% python3 -q
>>> import numpy as np
>>> np.set_printoptions(precision=1, suppress=True, linewidth=140, legacy="1.25")
>>> F = np.load("dump.npy")
>>> F.round(1) + 0
array([[ 0.3, -1.6,  1.2,  4.6],
       [-0.3,  0.1,  4.7, -1.7],
       [ 0. ,  1. , -4.5, -1.9],
       [-0.3,  1.6, -1.9, -4.3],
       [-0.5,  1. ,  2.9, -3.9],
       [-0.4,  1.6, -0.6, -4.7],
       [ 0.4, -1.6,  1. ,  4.6],
       [ 0.3,  0. , -4.8,  1.4],
       [ 0.4, -1.6,  0.8,  4.7],
       [-0.3,  1.6, -1.4, -4.5],
       [-0.3,  1.6, -1.4, -4.5],
       [ 0.2, -1.5,  2.6,  4. ],
       [-0.4,  0.2,  4.6, -1.9],
       [ 0.2, -1.5,  2.5,  4. ],
       [ 0.2, -1.4,  3.4,  3.4],
       [-0.4,  0.5,  4.2, -2.7]])
>>> # looks like rank 2
>>> x = np.array([-5, 0, -5, 4])
>>> np.sign((F @ x).round(6))
array([ 1., -1.,  1., -1., -1., -1.,  1.,  1.,  1., -1., -1.,  1., -1.,  1., -1., -1.])
>>> left, sig, Vh = np.linalg.svd(F)
>>> np.argmax(sig[:-1] / (sig[1:] + 1e-6)) + 1
2
>>> A2 = left[:, :2] @ np.diag(sig[:2]) @ Vh[:2]
>>> np.round(np.abs(F - A2).max(), 1)
0.0
>>> np.linalg.matrix_rank(A2)
2
>>> round(float(np.linalg.norm(F - A2) / np.linalg.norm(F)), 1)
0.0
>>> A2.round(1) + 0
array([[ 0.3, -1.6,  1.2,  4.6],
       [-0.3,  0.1,  4.7, -1.7],
       [ 0. ,  1. , -4.5, -1.9],
       [-0.3,  1.6, -1.9, -4.3],
       [-0.5,  1. ,  2.9, -3.9],
       [-0.4,  1.6, -0.6, -4.7],
       [ 0.4, -1.6,  1. ,  4.6],
       [ 0.3,  0. , -4.8,  1.4],
       [ 0.4, -1.6,  0.8,  4.7],
       [-0.3,  1.6, -1.4, -4.5],
       [-0.3,  1.6, -1.4, -4.5],
       [ 0.2, -1.5,  2.6,  4. ],
       [-0.4,  0.2,  4.6, -1.9],
       [ 0.2, -1.5,  2.5,  4. ],
       [ 0.2, -1.4,  3.4,  3.4],
       [-0.4,  0.5,  4.2, -2.7]])
>>> np.linalg.matrix_rank(F, rtol=0.05)
2
>>> left, sig, Vh = np.linalg.svd(F)
>>> vecs = Vh[:(sig > 1e-8).sum()]
>>> rng = np.random.default_rng(369)
>>> x = F[4] + 5 * F[14] + rng.integers(2) * np.eye(4)[2]
>>> x
array([ 0.3, -6. , 20.7, 13.2])
>>> np.allclose(vecs.T @ vecs @ x, x)
False
>>> np.round(vecs.T @ vecs, 1) + 0
array([[ 0. ,  0. ,  0. ,  0.1],
       [ 0. ,  0.1, -0.1, -0.3],
       [ 0. , -0.1,  1. ,  0. ],
       [ 0.1, -0.3,  0. ,  0.9]])
>>> np.round(np.diag(vecs.T @ vecs), 1) + 0
array([0. , 0.1, 1. , 0.9])
>>> basis = np.array([[-3, -2, 3, 3], [-1, 0, 0, 0], [0, 2, 2, 1]])
>>> K = rng.normal(size=(25, 3)) @ basis + np.array([5, 4, 3, 0])
>>> K.round(1) + 0
array([[ 3.7,  2.6,  1.8, -0.6],
       [ 4.1,  2.1,  2.2,  0. ],
       [ 4.3,  7.4,  7.6,  2.6],
       [ 5.6,  1.3,  4.5,  2. ],
       [ 7.5, -1.5, -1.8, -2.2],
       [ 6.1,  6.5,  6.4,  2. ],
       [ 7.1,  7.5,  3.2, -0.9],
       [ 4.9,  3.7,  1. , -1.5],
       [ 5.3,  4.1,  0.7, -1.8],
       [ 7.9,  7.1,  0.9, -2.6],
       [ 5.7,  0.3, -1.2, -2.3],
       [ 6.9,  4.1,  0.2, -2.3],
       [ 3.1,  3.5,  5.6,  2.2],
       [ 4.1,  1.9,  3.4,  1. ],
       [ 9.1,  6. , -0.7, -3.6],
       [ 4.5,  3.2,  4.4,  1.4],
       [10.7,  7.5, -1.1, -4.3],
       [-0.1, -0.2,  6.1,  3.7],
       [ 2.3,  1. ,  4.4,  2. ],
       [ 8. ,  5.3, -0.9, -3.5],
       [10.3,  4.4, -5.7, -7.1],
       [ 5.8,  3.3, -0.5, -2.6],
       [ 1.3, -0.5,  3.6,  1.8],
       [ 2. ,  0.4,  5.1,  2.8],
       [ 2.2,  4.3,  5.5,  1.9]])
>>> A2 = np.c_[K[:, :2] @ np.array([[3, 3], [2, 0]]), np.array([-3, 2, 5, -5, -1, 1, -2, -5, 4, 2, 5, 1, -5, -1, -5, -4, 4, -3, -5, -3, 1, 0, 2, 0, -4])]
>>> A2
array([[16.3, 11.1, -3. ],
       [16.3, 12.2,  2. ],
       [27.5, 12.8,  5. ],
       [19.6, 16.9, -5. ],
       [19.6, 22.5, -1. ],
       [31.3, 18.3,  1. ],
       [36.4, 21.4, -2. ],
       [22. , 14.7, -5. ],
       [24. , 15.8,  4. ],
       [37.8, 23.7,  2. ],
       [17.7, 17.2,  5. ],
       [28.7, 20.6,  1. ],
       [16.4,  9.4, -5. ],
       [16. , 12.2, -1. ],
       [39.4, 27.3, -5. ],
       [19.9, 13.6, -4. ],
       [47.2, 32.2,  4. ],
       [-0.7, -0.3, -3. ],
       [ 8.9,  6.8, -5. ],
       [34.6, 24. , -3. ],
       [39.7, 30.9,  1. ],
       [23.9, 17.4,  0. ],
       [ 2.8,  3.9,  2. ],
       [ 6.8,  6. ,  0. ],
       [15.2,  6.5, -4. ]])
>>> np.linalg.norm(np.linalg.qr(K)[0].T @ A2, axis=0) ** 2 / ((A2 ** 2).sum(axis=0) + 1e-12)
array([1. , 1. , 0.1])
>>> np.linalg.matrix_rank(np.c_[K, A2])
5
>>> np.round(np.linalg.norm(A2 - K @ np.linalg.lstsq(K, A2)[0], axis=0), 1) + 0
array([ 0. ,  0. , 15.9])
>>> basis = A2[[11, 23]].astype(float)
>>> for _ in range(4):
...     idx = np.linalg.norm(A2[:, None] - basis, axis=-1).argmin(axis=1)
...     basis = np.array([A2[idx == j].mean(axis=0) for j in range(2)])
... 
>>> idx
array([1, 1, 0, 1, 0, 0, 0, 1, 0, 0, 1, 0, 1, 1, 0, 1, 0, 1, 1, 0, 0, 0, 1, 1, 1])
>>> np.abs(basis[1] - basis[0]).argmax()
0
>>> basis[1] - basis[0]
array([-18.9, -12.2,  -2.6])
>>> W0 = np.loadtxt("run10.csv", delimiter=",")
>>> W0
array([[ 0.5, -0.2,  1.2, -0.3],
       [-1.2, -0.7,  0. , -1. ],
       [ 0.5,  2.1,  0.9,  4.4],
       [ 1.4,  2.7,  0.8,  5.6],
       [-1.5,  0.6, -0.3,  1. ],
       [ 1.1,  2.1,  1.1,  4.4],
       [-1.1,  0.5, -1.3,  1.5],
       [-0.1, -0.6, -0.2, -1.1],
       [ 0.1,  1.3,  1.5,  2.6],
       [-0.7,  1.1,  0.9,  2. ],
       [-0.6,  0.4,  0.2,  1.3],
       [-0.1, -0.7, -1.2, -1.8],
       [ 1.3,  0. ,  1.9,  0. ],
       [ 0.1, -0.8, -0.4, -1.5],
       [ 0.6, -1.8,  0.1, -3.6],
       [-1.4,  0.6, -0.3,  1.2],
       [-0.9,  1.8, -0.2,  3.7],
       [-1.4,  0.2,  0.8,  0.1],
       [ 0.3, -0.4, -0.4, -1.1],
       [-1.4, -2.6, -0.7, -5.8],
       [ 1.4,  1.7, -1.3,  3.4],
       [-2.4, -0.9,  0.1, -1.4],
       [ 0.7, -0.5, -1.9, -0.9],
       [-0.9,  0.6,  1. ,  1.1],
       [ 0.5,  1.6,  0.7,  3.1]])
>>> O, vecs = np.linalg.qr(W0[:, :2])[0], np.linalg.qr(W0[:, 2:])[0]
>>> sig = np.linalg.svd(O.T @ vecs, compute_uv=False)
>>> sig
array([1. , 0.1])
>>> np.degrees(np.arccos(sig.clip(0, 1)))
array([ 5.4, 87. ])
>>> idx = W0[:, 0] > np.median(W0[:, 0])
>>> r0 = W0[idx].mean(axis=0) - W0[~idx].mean(axis=0)
>>> round((((W0 - W0.mean(axis=0)) @ r0 > 0) == idx).mean(), 1)
0.7
>>> ((W0 - W0.mean(axis=0)) @ r0 > 0).astype(int)
array([1, 0, 1, 1, 0, 1, 0, 0, 1, 1, 1, 0, 1, 0, 0, 0, 1, 0, 0, 0, 1, 0, 0, 0, 1])
>>> np.argsort(-np.abs(r0).round(6), kind="stable")
array([0, 3, 1, 2])
>>> A2 = W0 / np.linalg.norm(W0, axis=1, keepdims=True)
>>> G = A2 @ A2.T
>>> (G - 2 * np.eye(25)).round(6).argmax(axis=1)
array([12, 21, 24,  5, 15, 24, 15, 13, 24, 10, 16, 13,  0,  7, 13,  4, 10, 23, 13,  7,  3,  1, 11,  9,  2])
>>> x = np.array([4, -3, 5, 2])
>>> target = W0 @ x
>>> np.linalg.solve(W0.T @ W0, W0.T @ target)
array([ 4., -3.,  5.,  2.])
>>> np.linalg.lstsq(W0, target)[0]
array([ 4., -3.,  5.,  2.])
>>> np.round(np.linalg.pinv(W0) @ W0, 1) + 0
array([[1., 0., 0., 0.],
       [0., 1., 0., 0.],
       [0., 0., 1., 0.],
       [0., 0., 0., 1.]])
>>> target
array([  8. ,  -4.7,   9. ,  12.7,  -7.3,  12.4,  -9.4,  -1.8,   9.2,   2.4,   0. ,  -7.9,  14.7,  -2.2,   1.1,  -6.5,  -2.6,  -2. ,  -1.8,
       -12.9,   0.8,  -9.2,  -7. ,   1.8,   6.9])
>>> target = target + 0.3 * rng.normal(size=25)
>>> target
array([  8. ,  -4.5,   9.2,  13.4,  -7.1,  12.4,  -9. ,  -2. ,   9.6,   3. ,  -0.3,  -7.7,  15. ,  -2.6,   0.5,  -5.6,  -3.2,  -1.6,  -1.3,
       -13.2,   0.7,  -9.8,  -7.2,   1. ,   7.6])
>>> coef, *_ = np.linalg.lstsq(W0, target)
>>> [round(float(np.linalg.norm(np.linalg.solve(W0.T @ W0 + lam * np.eye(4), W0.T @ target))), 2) for lam in (0, 1, 10, 100)]
[6.85, 6.16, 4.53, 1.6]
>>> coef.round()
array([ 4., -2.,  5.,  2.])
>>> m1 = np.loadtxt("layer9.csv", delimiter=",")
>>> m1
array([[ 0.,  0.,  0., -2.],
       [ 0.,  0.,  0., -2.],
       [ 0.,  0.,  0., -1.],
       [-2., -2., -1.,  0.]])
>>> # looks like rank 2
>>> cen = K - K.mean(axis=0)
>>> vecs = np.linalg.svd(cen)[2][:3]
>>> A2 = cen - cen @ vecs.T @ vecs
>>> np.round(A2.std(axis=0), 1) + 0
array([0., 0., 0., 0.])
>>> np.round(np.linalg.norm(A2) / np.linalg.norm(cen), 1)
0.0
>>> (cen @ vecs.T).std(axis=0)
array([4.8, 2.7, 0.9])
>>> np.round(np.cov(cen @ vecs.T, rowvar=False), 1) + 0
array([[23.8,  0. ,  0. ],
       [ 0. ,  7.8,  0. ],
       [ 0. ,  0. ,  0.9]])
>>> mat = np.load("arr.npy")
>>> mat
array([[ -9,  -9,   0,  -6],
       [-18,  -5,  -2,  -9],
       [-12,   1,   3,  -3],
       [ -5,   2,  -2,  -6],
       [ -4,   0,   4, -13],
       [  2,   6,  -1,  -6],
       [  9,  14,   3, -14],
       [  2,  20,   8,  -5],
       [ 11,  26,  15,  -7],
       [  4,  28,  15,   2],
       [  5,  28,  11,   5],
       [  2,  37,   6,   5],
       [ -5,  35,  10,  11],
       [-10,  34,  11,   7],
       [-13,  40,   4,  15],
       [ -9,  49,  -4,  24]])
>>> basis = mat[[13, 12]].astype(float)
>>> for _ in range(5):
...     idx = np.linalg.norm(mat[:, None] - basis, axis=-1).argmin(axis=1)
...     basis = np.array([mat[idx == j].mean(axis=0) for j in range(2)])
... 
>>> idx
array([0, 0, 0, 0, 0, 0, 0, 0, 1, 1, 1, 1, 1, 1, 1, 1])
>>> np.bincount(idx)
array([8, 8])
>>> np.abs(basis[1] - basis[0]).argmax()
1
>>> cen = (mat - mat.mean(axis=0)) / mat.std(axis=0)
>>> np.argwhere(np.abs(cen) > 2)
array([[15,  3]])
>>> cen.std(axis=0)
array([1., 1., 1., 1.])
>>> coef = np.linalg.lstsq(np.delete(cen, 0, axis=1), cen[:, 0])[0]
>>> round(1 - np.var(cen[:, 0] - np.delete(cen, 0, axis=1) @ coef), 1)
0.6
>>> A2 = np.array([[9, 5, 4, 4, 9],
...     [9, 2, 4, 8, 1],
...     [-5, 0, 8, -7, 4],
...     [-4, -3, -7, 0, 4],
...     [6, 6, 2, -6, -3]])
>>> M = np.triu(A2)
>>> M
array([[ 9,  5,  4,  4,  9],
       [ 0,  2,  4,  8,  1],
       [ 0,  0,  8, -7,  4],
       [ 0,  0,  0,  0,  4],
       [ 0,  0,  0,  0, -3]])
>>> # triangular, det is the product of the diagonal
>>> round(float(np.linalg.norm(M, 2) / np.linalg.norm(M)), 1)
0.8
>>> np.linalg.cond(M) > 100
True
>>> np.argsort(-np.linalg.norm(M, axis=0).round(6), kind="stable")[:3]
array([3, 4, 2])
>>> [round(float(x), 1) for x in np.linalg.svd(M, compute_uv=False)[:3]]
[16.2, 11.7, 6.7]
